% python3 -q
>>> import numpy as np
>>> import numpy.linalg as la
>>> np.set_printoptions(precision=1, suppress=True, linewidth=140, floatmode="fixed")
>>> def rnd(a):
...     return np.round(a, 1) + 0
... 
>>> K = np.load("dump.npy")
>>> K
array([[ 1.0,  3.0,  3.0,  1.0,  3.0,  1.0,  3.0,  2.0,  2.0,  1.0],
       [ 0.0,  1.0,  0.0,  2.0,  2.0,  0.0,  0.0,  1.0,  3.0,  1.0],
       [ 1.0,  2.0,  1.0,  0.0,  3.0,  0.0,  2.0,  2.0,  3.0,  0.0],
       [ 1.0,  3.0,  2.0,  2.0,  3.0,  1.0,  2.0,  3.0,  1.0,  0.0],
       [ 0.0,  1.0,  2.0,  2.0,  2.0,  2.0,  3.0,  2.0,  0.0,  0.0],
       [ 2.0,  0.0,  2.0,  0.0,  3.0,  0.0,  2.0,  1.0,  1.0,  0.0],
       [ 0.0,  0.0,  0.0,  0.0,  0.0,  0.0,  2.0,  0.0, -1.0,  0.0],
       [ 0.0,  0.0,  0.0,  0.0,  0.0,  0.0, -1.0,  0.0, -2.0, -2.0],
       [ 0.0,  0.0,  0.0,  0.0,  0.0,  0.0,  1.0, -1.0,  0.0,  2.0],
       [ 0.0,  0.0,  0.0,  0.0,  0.0,  0.0,  0.0,  2.0, -2.0, -2.0]])
>>> f, v = K[7], K[9]
>>> f @ v
np.float64(8.0)
>>> pr = (f @ v) / (f @ f) * f
>>> rnd(v - pr)
array([ 0.0,  0.0,  0.0,  0.0,  0.0,  0.0,  0.9,  2.0, -0.2, -0.2])
>>> np.outer(f, v)
array([[ 0.0,  0.0,  0.0,  0.0,  0.0,  0.0,  0.0,  0.0, -0.0, -0.0],
       [ 0.0,  0.0,  0.0,  0.0,  0.0,  0.0,  0.0,  0.0, -0.0, -0.0],
       [ 0.0,  0.0,  0.0,  0.0,  0.0,  0.0,  0.0,  0.0, -0.0, -0.0],
       [ 0.0,  0.0,  0.0,  0.0,  0.0,  0.0,  0.0,  0.0, -0.0, -0.0],
       [ 0.0,  0.0,  0.0,  0.0,  0.0,  0.0,  0.0,  0.0, -0.0, -0.0],
       [ 0.0,  0.0,  0.0,  0.0,  0.0,  0.0,  0.0,  0.0, -0.0, -0.0],
       [-0.0, -0.0, -0.0, -0.0, -0.0, -0.0, -0.0, -2.0,  2.0,  2.0],
       [ 0.0,  0.0,  0.0,  0.0,  0.0,  0.0,  0.0,  0.0, -0.0, -0.0],
       [-0.0, -0.0, -0.0, -0.0, -0.0, -0.0, -0.0, -4.0,  4.0,  4.0],
       [-0.0, -0.0, -0.0, -0.0, -0.0, -0.0, -0.0, -4.0,  4.0,  4.0]])
>>> rnd((v - pr) @ f)
np.float64(0.0)
>>> f = np.array([0, 3, 1, 3, 1, 1, 3, 1, 3, 2])
>>> M2 = K + np.outer(f, np.eye(10)[4])
>>> M2
array([[ 1.0,  3.0,  3.0,  1.0,  3.0,  1.0,  3.0,  2.0,  2.0,  1.0],
       [ 0.0,  1.0,  0.0,  2.0,  5.0,  0.0,  0.0,  1.0,  3.0,  1.0],
       [ 1.0,  2.0,  1.0,  0.0,  4.0,  0.0,  2.0,  2.0,  3.0,  0.0],
       [ 1.0,  3.0,  2.0,  2.0,  6.0,  1.0,  2.0,  3.0,  1.0,  0.0],
       [ 0.0,  1.0,  2.0,  2.0,  3.0,  2.0,  3.0,  2.0,  0.0,  0.0],
       [ 2.0,  0.0,  2.0,  0.0,  4.0,  0.0,  2.0,  1.0,  1.0,  0.0],
       [ 0.0,  0.0,  0.0,  0.0,  3.0,  0.0,  2.0,  0.0, -1.0,  0.0],
       [ 0.0,  0.0,  0.0,  0.0,  1.0,  0.0, -1.0,  0.0, -2.0, -2.0],
       [ 0.0,  0.0,  0.0,  0.0,  3.0,  0.0,  1.0, -1.0,  0.0,  2.0],
       [ 0.0,  0.0,  0.0,  0.0,  2.0,  0.0,  0.0,  2.0, -2.0, -2.0]])
>>> rnd(la.det(M2) / la.det(K)), rnd(1 + la.solve(K, f)[4])
(np.float64(4.0), np.float64(4.0))
>>> Q, Rm = la.qr(M2)
>>> rnd(Q.T @ Q)
array([[1.0, 0.0, 0.0, 0.0, 0.0, 0.0, 0.0, 0.0, 0.0, 0.0],
       [0.0, 1.0, 0.0, 0.0, 0.0, 0.0, 0.0, 0.0, 0.0, 0.0],
       [0.0, 0.0, 1.0, 0.0, 0.0, 0.0, 0.0, 0.0, 0.0, 0.0],
       [0.0, 0.0, 0.0, 1.0, 0.0, 0.0, 0.0, 0.0, 0.0, 0.0],
       [0.0, 0.0, 0.0, 0.0, 1.0, 0.0, 0.0, 0.0, 0.0, 0.0],
       [0.0, 0.0, 0.0, 0.0, 0.0, 1.0, 0.0, 0.0, 0.0, 0.0],
       [0.0, 0.0, 0.0, 0.0, 0.0, 0.0, 1.0, 0.0, 0.0, 0.0],
       [0.0, 0.0, 0.0, 0.0, 0.0, 0.0, 0.0, 1.0, 0.0, 0.0],
       [0.0, 0.0, 0.0, 0.0, 0.0, 0.0, 0.0, 0.0, 1.0, 0.0],
       [0.0, 0.0, 0.0, 0.0, 0.0, 0.0, 0.0, 0.0, 0.0, 1.0]])
>>> rnd(np.abs(np.diag(Rm)))
array([2.6, 3.9, 2.0, 2.2, 5.0, 0.6, 1.9, 2.1, 2.5, 1.4])
>>> rnd(Q)
array([[-0.4, -0.5,  0.3,  0.4,  0.1, -0.6,  0.0,  0.0,  0.0,  0.0],
       [ 0.0, -0.3, -0.3, -0.7,  0.0, -0.5, -0.1,  0.1, -0.3, -0.1],
       [-0.4, -0.2, -0.4,  0.3, -0.2,  0.4, -0.2,  0.1, -0.5, -0.3],
       [-0.4, -0.5, -0.2, -0.3,  0.1,  0.4,  0.2, -0.1,  0.5,  0.3],
       [ 0.0, -0.3,  0.8, -0.3, -0.1,  0.4, -0.1,  0.1, -0.3, -0.1],
       [-0.8,  0.6,  0.2, -0.2,  0.0, -0.1,  0.0,  0.0,  0.0,  0.0],
       [ 0.0,  0.0,  0.0,  0.0, -0.6, -0.1, -0.5,  0.1,  0.5, -0.4],
       [ 0.0,  0.0,  0.0,  0.0, -0.2,  0.0,  0.7, -0.3,  0.1, -0.6],
       [ 0.0,  0.0,  0.0,  0.0, -0.6, -0.1,  0.1, -0.6, -0.2,  0.5],
       [ 0.0,  0.0,  0.0,  0.0, -0.4,  0.0,  0.4,  0.8,  0.0,  0.3]])
>>> np.trace(Q @ Q.T)
np.float64(10.0)
>>> np.allclose(Rm.T @ Rm, M2.T @ M2)
True
>>> rnd(abs(Rm[0, 0])), rnd(la.norm(M2[:, 0]))
(np.float64(2.6), np.float64(2.6))
